$ python -q
>>> import numpy as np
>>> np.set_printoptions(precision=2, suppress=True, linewidth=120, sign=" ")
>>> u = np.array([3, 0, 3, 1, 1, -2, -2, 3, -1, -2])
>>> J = -2 * np.eye(10) + np.outer(u, u)
>>> J
array([[ 7.,  0.,  9.,  3.,  3., -6., -6.,  9., -3., -6.],
       [ 0., -2.,  0.,  0.,  0.,  0.,  0.,  0.,  0.,  0.],
       [ 9.,  0.,  7.,  3.,  3., -6., -6.,  9., -3., -6.],
       [ 3.,  0.,  3., -1.,  1., -2., -2.,  3., -1., -2.],
       [ 3.,  0.,  3.,  1., -1., -2., -2.,  3., -1., -2.],
       [-6.,  0., -6., -2., -2.,  2.,  4., -6.,  2.,  4.],
       [-6.,  0., -6., -2., -2.,  4.,  2., -6.,  2.,  4.],
       [ 9.,  0.,  9.,  3.,  3., -6., -6.,  7., -3., -6.],
       [-3.,  0., -3., -1., -1.,  2.,  2., -3., -1.,  2.],
       [-6.,  0., -6., -2., -2.,  4.,  4., -6.,  2.,  2.]])
>>> rng = np.random.default_rng(7131)
>>> z = rng.permutation(10)
>>> z
array([ 1,  3,  0,  6,  7,  9,  8,  2,  5,  4])
>>> M2 = J[z][:, z]
>>> np.trace(M2)
np.float64(22.0)
>>> round(np.linalg.det(M2), 2), round(float(np.linalg.det(J[z])), 2)
(np.float64(-20480.0), 20480.0)
>>> np.diag(M2)
array([-2., -1.,  7.,  2.,  7.,  2., -1.,  7.,  2., -1.])
>>> G = J.T @ J
>>> G
array([[ 346.,    0.,  342.,  114.,  114., -228., -228.,  342., -114., -228.],
       [   0.,    4.,    0.,    0.,    0.,    0.,    0.,    0.,    0.,    0.],
       [ 342.,    0.,  346.,  114.,  114., -228., -228.,  342., -114., -228.],
       [ 114.,    0.,  114.,   42.,   38.,  -76.,  -76.,  114.,  -38.,  -76.],
       [ 114.,    0.,  114.,   38.,   42.,  -76.,  -76.,  114.,  -38.,  -76.],
       [-228.,    0., -228.,  -76.,  -76.,  156.,  152., -228.,   76.,  152.],
       [-228.,    0., -228.,  -76.,  -76.,  152.,  156., -228.,   76.,  152.],
       [ 342.,    0.,  342.,  114.,  114., -228., -228.,  346., -114., -228.],
       [-114.,    0., -114.,  -38.,  -38.,   76.,   76., -114.,   42.,   76.],
       [-228.,    0., -228.,  -76.,  -76.,  152.,  152., -228.,   76.,  156.]])
>>> np.linalg.eigvalsh(G)[::-1]
array([ 1600.,     4.,     4.,     4.,     4.,     4.,     4.,     4.,     4.,     4.])
>>> np.allclose(G, G.T)
True
>>> np.trace(G), (J ** 2).sum()
(np.float64(1636.0), np.float64(1636.0))
>>> (J @ J.T).shape
(10, 10)
>>> [round(float(x), 2) for x in np.linalg.svd(J, compute_uv=False)[:3]]
[40.0, 2.0, 2.0]
>>> round(np.log10(np.linalg.cond(J)))
1
>>> np.argsort(-np.linalg.norm(J, axis=0).round(6), kind="stable")[:3]
array([ 0,  2,  7])
>>> np.linalg.cond(J) > 100
np.False_
